In [1]: import numpy as np

In [2]: from numpy import linalg as LA

In [3]: np.set_printoptions(precision=4, suppress=True, linewidth=120, legacy="1.25")

In [4]: tidy = lambda a: np.round(a, 4) + 0

In [5]: J = np.loadtxt("arr.csv", delimiter=",")

In [6]: J
Out[6]: 
array([[-3.,  7., -1., -3.,  2.],
       [-4., -7., -6.,  3.,  0.],
       [-7.,  7.,  2., -2.,  1.],
       [ 0.,  0.,  0.,  0.,  0.],
       [ 0.,  0.,  0.,  2.,  1.]])

In [7]: tidy(LA.norm(J, 2) / LA.norm(J))
Out[7]: 0.8279

In [8]: np.argsort(-LA.norm(J, axis=0).round(6), kind="stable")[:3]
Out[8]: array([1, 0, 2])

In [9]: feats = np.loadtxt("mat.csv", delimiter=",")

In [10]: tidy(feats)
Out[10]: 
array([[ 1.    ,  0.    ,  0.    ,  0.    ,  0.    ],
       [ 0.    ,  1.    ,  0.    ,  0.    ,  0.    ],
       [ 0.    ,  0.    ,  1.    ,  0.    ,  0.    ],
       [ 0.    ,  0.    ,  0.    ,  0.309 ,  0.9511],
       [ 0.    ,  0.    ,  0.    , -0.9511,  0.309 ]])

In [11]: np.flatnonzero(LA.matrix_power((feats != 0) + (feats.T != 0) + np.eye(5), 5)[2])
Out[11]: array([2])

In [12]: tidy(feats @ feats)
Out[12]: 
array([[ 1.    ,  0.    ,  0.    ,  0.    ,  0.    ],
       [ 0.    ,  1.    ,  0.    ,  0.    ,  0.    ],
       [ 0.    ,  0.    ,  1.    ,  0.    ,  0.    ],
       [ 0.    ,  0.    ,  0.    , -0.809 ,  0.5878],
       [ 0.    ,  0.    ,  0.    , -0.5878, -0.809 ]])

In [13]: (LA.matrix_power((feats != 0) + (feats.T != 0) + np.eye(5), 5) > 0).astype(int)
Out[13]: 
array([[1, 0, 0, 0, 0],
       [0, 1, 0, 0, 0],
       [0, 0, 1, 0, 0],
       [0, 0, 0, 1, 1],
       [0, 0, 0, 1, 1]])

In [14]: tidy(LA.det(feats))
Out[14]: 1.0

In [15]: x = np.array([-2, 1, 3, 4, 4])

In [16]: rhs = feats @ x

In [17]: b, lr = np.zeros(5), 1 / LA.norm(feats, 2) ** 2

In [18]: for i in range(6):
    ...:     b -= lr * feats.T @ (feats @ b - rhs)
    ...:     if i % 2 == 0: print(i, round(LA.norm(feats @ b - rhs), 4))
    ...: 
0 0.0
2 0.0
4 0.0

In [19]: b
Out[19]: array([-2.,  1.,  3.,  4.,  4.])

In [20]: tidy(LA.cond(feats))
Out[20]: 1.0

In [21]: W0 = np.array([[-9, 0, 0],
    ...:     [-2, 0, 0],
    ...:     [0, 0, 0],
    ...:     [-6, -9, 0],
    ...:     [0, 0, 0],
    ...:     [6, 5, -6]])

In [22]: left, sv, Vt = LA.svd(W0, full_matrices=False)

In [23]: tidy(left.T @ W0 @ Vt.T)
Out[23]: 
array([[15.1835,  0.    ,  0.    ],
       [ 0.    ,  6.6376,  0.    ],
       [ 0.    ,  0.    ,  4.9399]])

In [24]: left.shape, sv.shape, Vt.shape
Out[24]: ((6, 3), (3,), (3, 3))

In [25]: np.abs(left[:, 0]).round(6).argmax()
Out[25]: 3

In [26]: tidy(np.cumsum(sv ** 2) / np.sum(sv ** 2))
Out[26]: array([0.771 , 0.9184, 1.    ])

In [27]: tidy(sv / sv[0])
Out[27]: array([1.    , 0.4372, 0.3253])

In [28]: tidy(np.sqrt((sv ** 2).sum())), tidy(LA.norm(W0))
Out[28]: (17.2916, 17.2916)

In [29]: out = np.array([[-2, -2, 0, -2, -2],
    ...:     [-2, -2, -2, 1, 2],
    ...:     [2, -3, -1, -1, 0],
    ...:     [-2, 0, 1, -1, -2],
    ...:     [3, 0, 2, -3, -3]])

In [30]: E = np.triu(out, 1)

In [31]: E
Out[31]: 
array([[ 0, -2,  0, -2, -2],
       [ 0,  0, -2,  1,  2],
       [ 0,  0,  0, -1,  0],
       [ 0,  0,  0,  0, -2],
       [ 0,  0,  0,  0,  0]])

In [32]: LA.cond(E) > 100
Out[32]: True

In [33]: tidy(LA.norm(E, 2) / LA.norm(E))
Out[33]: 0.8559

In [34]: tidy(np.trace(LA.pinv(E) @ E))
Out[34]: 4.0

In [35]: x = np.array([3, 0, -3, -3, 3])

In [36]: h1 = np.maximum(E @ x, 0)

In [37]: np.maximum(E @ (3 * x), 0)
Out[37]: array([ 0, 27,  9,  0,  0])

In [38]: E * (h1 > 1e-9)[:, None]
Out[38]: 
array([[ 0,  0,  0,  0,  0],
       [ 0,  0, -2,  1,  2],
       [ 0,  0,  0, -1,  0],
       [ 0,  0,  0,  0,  0],
       [ 0,  0,  0,  0,  0]])

In [39]: np.prod(np.diag(E)), tidy(LA.det(E))
Out[39]: (0, 0.0)

In [40]: tidy(np.sort(LA.eigvals(E)))
Out[40]: array([0., 0., 0., 0., 0.])

In [41]: [int(LA.matrix_rank(LA.matrix_power(E, p))) for p in range(1, 6)]
Out[41]: [4, 3, 2, 1, 0]

In [42]: r = LA.matrix_rank(E)

In [43]: r
Out[43]: 4

In [44]: ns = LA.svd(E)[2][r:].T

In [45]: E @ ns
Out[45]: 
array([[0.],
       [0.],
       [0.],
       [0.],
       [0.]])

In [46]: [int(LA.matrix_rank(E[:i])) for i in range(1, len(E) + 1)]
Out[46]: [1, 2, 3, 4, 4]

In [47]: ns[:, 0] / ns[np.abs(ns[:, 0]).round(6).argmax(), 0]
Out[47]: array([ 1., -0., -0., -0., -0.])

In [48]: np.allclose(E @ ns, 0)
Out[48]: True

In [49]: data = np.array([[4, 6, -7, -1, 7, 0, -4, 0],
    ...:     [-3, 2, -3, 0, -5, -5, -8, -3],
    ...:     [9, 6, -4, 2, 1, -3, 5, -6],
    ...:     [-1, 1, 0, 5, -6, -1, -8, -9],
    ...:     [1, 4, 2, -1, -7, -8, 3, 3],
    ...:     [2, 7, -1, 7, 6, 6, -2, 4]])

In [50]: np.abs(data).max()
Out[50]: 9

In [51]: tidy(LA.norm(data))
Out[51]: 32.8177

In [52]: data.sum(axis=0)
Out[52]: array([ 12,  26, -13,  12,  -4, -11, -14, -11])

In [53]: data.sum(axis=1)
Out[53]: array([  5, -25,  10, -19,  -3,  29])

In [54]: out = data[0, 0] * data[1:] - np.outer(data[1:, 0], data[0])

In [55]: out
Out[55]: 
array([[  0,  26, -33,  -3,   1, -20, -44, -12],
       [  0, -30,  47,  17, -59, -12,  56, -24],
       [  0,  10,  -7,  19, -17,  -4, -36, -36],
       [  0,  10,  15,  -3, -35, -32,  16,  12],
       [  0,  16,  10,  30,  10,  24,   0,  16]])

In [56]: data[:, 0] / data[0, 0]
Out[56]: array([ 1.  , -0.75,  2.25, -0.25,  0.25,  0.5 ])

In [57]: out = data / np.sqrt((data ** 2).mean(axis=1, keepdims=True))

In [58]: tidy(LA.norm(out, axis=1))
Out[58]: array([2.8284, 2.8284, 2.8284, 2.8284, 2.8284, 2.8284])

In [59]: LA.matrix_rank(out) == LA.matrix_rank(data)
Out[59]: True

In [60]: LA.matrix_rank(data - data.mean(axis=1, keepdims=True))
Out[60]: 6

In [61]: x = np.array([1, 2, -3, 3, -3, 0, 1, -3])

In [62]: data @ x
Out[62]: array([ 9, 26, 59, 53, 15,  8])

In [63]: (data * x).sum(axis=1)
Out[63]: array([ 9, 26, 59, 53, 15,  8])

In [64]: data @ np.ones(8)
Out[64]: array([  5., -25.,  10., -19.,  -3.,  29.])

In [65]: np.sign((data @ x).round(6))
Out[65]: array([1, 1, 1, 1, 1, 1])

In [66]: np.einsum("ij,j->i", data, x)
Out[66]: array([ 9, 26, 59, 53, 15,  8])

In [67]: (data @ x).argmax()
Out[67]: 2

In [68]: data @ (2 * x)
Out[68]: array([ 18,  52, 118, 106,  30,  16])

In [69]: K = np.load("case3.npy")

In [70]: K
Out[70]: 
array([[ 0,  1,  0,  1],
       [ 0,  3,  2,  3],
       [ 1,  5,  2,  3],
       [ 3,  5,  2,  6],
       [ 5,  7,  4,  6],
       [ 5,  8,  6,  6],
       [ 8,  8,  9,  7],
       [ 8, 11,  9,  9],
       [ 8, 11, 12, 12],
       [ 9, 11, 14, 12],
       [11, 13, 15, 15],
       [12, 15, 17, 17],
       [12, 18, 20, 17],
       [13, 20, 23, 19],
       [15, 22, 24, 21]])

In [71]: C2 = K.T @ K

In [72]: C2
Out[72]: 
array([[1136, 1563, 1692, 1548],
       [1563, 2202, 2357, 2162],
       [1692, 2357, 2585, 2335],
       [1548, 2162, 2335, 2150]])

In [73]: (K @ K.T).shape
Out[73]: (15, 15)

In [74]: np.trace(C2), (K ** 2).sum()
Out[74]: (8073, 8073)

In [75]: np.allclose(C2, C2.T)
Out[75]: True

In [76]: LA.matrix_rank(C2, rtol=0.1)
Out[76]: 1

In [77]: np.argsort(-LA.norm(C2, axis=0).round(6), kind="stable")[:3]
Out[77]: array([2, 1, 3])

In [78]: tidy(np.abs(LA.svd(C2)[2][-1]))
Out[78]: array([0.3943, 0.4376, 0.0704, 0.805 ])

In [79]: np.argsort(-LA.norm(K, axis=0).round(6), kind="stable")[:3]
Out[79]: array([2, 1, 3])

In [80]: round(np.log10(LA.cond(K)))
Out[80]: 1

In [81]: LA.matrix_rank(K, rtol=0.1)
Out[81]: 1

In [82]: tidy(LA.norm(K, 2) / LA.norm(K))
Out[82]: 0.9963

In [83]: [round(float(x), 4) for x in LA.svd(K, compute_uv=False)[:3]]
Out[83]: [89.5163, 5.5477, 4.0918]

In [84]: P = K @ LA.solve(K.T @ K, K.T)

In [85]: tidy(np.trace(P))
Out[85]: 4.0

In [86]: out = np.c_[K[:, :2] @ np.array([[8, -1], [-8, -8]]), np.array([-1, 3, -1, 0, 3, -3, 3, 2, 2, 2, 0, -2, -2, 2, 1])]

In [87]: out
Out[87]: 
array([[  -8,   -8,   -1],
       [ -24,  -24,    3],
       [ -32,  -41,   -1],
       [ -16,  -43,    0],
       [ -16,  -61,    3],
       [ -24,  -69,   -3],
       [   0,  -72,    3],
       [ -24,  -96,    2],
       [ -24,  -96,    2],
       [ -16,  -97,    2],
       [ -16, -115,    0],
       [ -24, -132,   -2],
       [ -48, -156,   -2],
       [ -56, -173,    2],
       [ -56, -191,    1]])

In [88]: tidy(LA.norm(out - K @ LA.lstsq(K, out)[0], axis=0))
Out[88]: array([0.   , 0.   , 7.604])

In [89]: LA.matrix_rank(out)
Out[89]: 3

In [90]: F = np.load("sample10.npy")

In [91]: F
Out[91]: 
array([[-2.4019, -3.641 ,  0.2029, -1.6738, -1.7695],
       [-0.8225, -3.1189,  3.4762, -1.2102,  1.0235],
       [ 2.799 , -1.7513,  2.961 , -0.872 , -2.1379],
       [ 3.6058, -2.9456, -0.1464, -1.575 ,  0.9051],
       [ 2.4502,  0.1919,  1.2073, -0.0288,  4.1834],
       [-3.881 ,  0.1775,  1.2006,  0.991 ,  2.7356],
       [ 1.2482,  0.7823, -1.0878,  2.3202, -4.0328],
       [-4.5438,  0.9431,  0.1857,  0.8695, -1.6352],
       [-2.0124,  1.0377, -4.0205, -0.9523, -1.6741],
       [-0.2423,  2.1536,  3.6477,  2.0857,  1.6269],
       [-3.2273,  2.2281, -0.6515,  0.1214,  3.0301]])

In [92]: cen = F - F.mean(axis=0)

In [93]: left, sv, Vt = LA.svd(cen, full_matrices=False)

In [94]: (np.sign(left[:, 0]) == np.sign(left[0, 0])).astype(int)
Out[94]: array([1, 1, 1, 1, 1, 0, 1, 0, 0, 0, 0])

In [95]: np.abs(left[:, 0]).argmax()
Out[95]: 3

In [96]: tidy(cen.mean(axis=0))
Out[96]: array([0., 0., 0., 0., 0.])

In [97]: np.searchsorted(np.cumsum(sv ** 2) / (sv ** 2).sum(), 0.9) + 1
Out[97]: 4

In [98]: tidy(np.abs(Vt[-1]))
Out[98]: array([0.0173, 0.5401, 0.2482, 0.7869, 0.1648])

In [99]: M = np.load("a.npy")

In [100]: M
Out[100]: 
array([[-0.1781, -0.3185,  0.3185, -0.1194,  0.0898,  0.0898],
       [ 0.4301,  0.    , -0.9508,  0.9995, -0.7259, -0.992 ],
       [-0.02  ,  0.1096,  0.207 , -0.5915,  0.1293,  0.4219],
       [-0.1586,  0.    ,  0.5649, -0.8937,  0.3095,  0.7443],
       [ 0.6858,  0.9425, -0.8565, -0.4136, -0.2355,  0.2355],
       [-0.4462, -0.5784,  0.8144, -0.8668,  0.3969,  0.7163],
       [ 0.1974,  0.5784, -0.02  , -0.8337,  0.1391,  0.6527],
       [-0.2729, -0.4136,  0.537 , -0.4777,  0.1974,  0.3452],
       [ 0.4301,  0.7574, -0.585 , -0.3452, -0.1096,  0.207 ],
       [ 0.7531,  0.9121, -0.9705,  0.9488, -0.6044, -0.8511],
       [ 0.6411,  0.8367, -0.9232,  0.8717, -0.4854, -0.7306],
       [ 0.    ,  0.5005,  0.5717, -0.9866,  0.4219,  0.9289],
       [ 0.02  ,  0.1096,  0.05  , -0.3095,  0.05  ,  0.207 ],
       [-0.4621, -0.5005,  0.8741, -0.964 ,  0.5005,  0.8741],
       [ 0.1194, -0.2165, -0.6291,  0.9693, -0.3969, -0.881 ],
       [ 0.0997,  0.5784,  0.3627, -0.9705,  0.3275,  0.881 ],
       [ 0.5915,  0.9121, -0.7163, -0.7064, -0.0997,  0.493 ],
       [-0.04  ,  0.2165,  0.3969, -0.8764,  0.2543,  0.7163],
       [-0.4777, -0.7064,  0.7779, -0.5915,  0.3095,  0.4462],
       [ 0.0798,  0.4136,  0.1974, -0.8565,  0.1974,  0.6858],
       [-0.6044, -0.7064,  0.9425, -0.9801,  0.5915,  0.9154],
       [-0.04  ,  0.3185,  0.5005, -0.9527,  0.3364,  0.8426],
       [ 0.4462,  0.5005, -0.8538,  0.9488, -0.4699, -0.8426],
       [-0.8617, -0.9536,  0.995 , -0.9967,  0.7895,  0.9753],
       [-0.664 , -0.8668,  0.9275, -0.8337,  0.4777,  0.6858]])

In [101]: dist = LA.norm(M[:, None] - M[None], axis=-1)

In [102]: LA.matrix_rank(dist ** 2)
Out[102]: 8

In [103]: tidy(dist[:5, :5])
Out[103]: 
array([[0.    , 2.2738, 0.7453, 1.113 , 1.9826],
       [2.2738, 0.    , 2.6109, 3.2117, 2.1695],
       [0.7453, 2.6109, 0.    , 0.6221, 1.5882],
       [1.113 , 3.2117, 0.6221, 0.    , 2.0995],
       [1.9826, 2.1695, 1.5882, 2.0995, 0.    ]])

In [104]: np.flatnonzero(dist[18] < dist.mean() / 2)
Out[104]: array([ 5,  7, 13, 18, 20, 24])

In [105]: dist.shape
Out[105]: (25, 25)
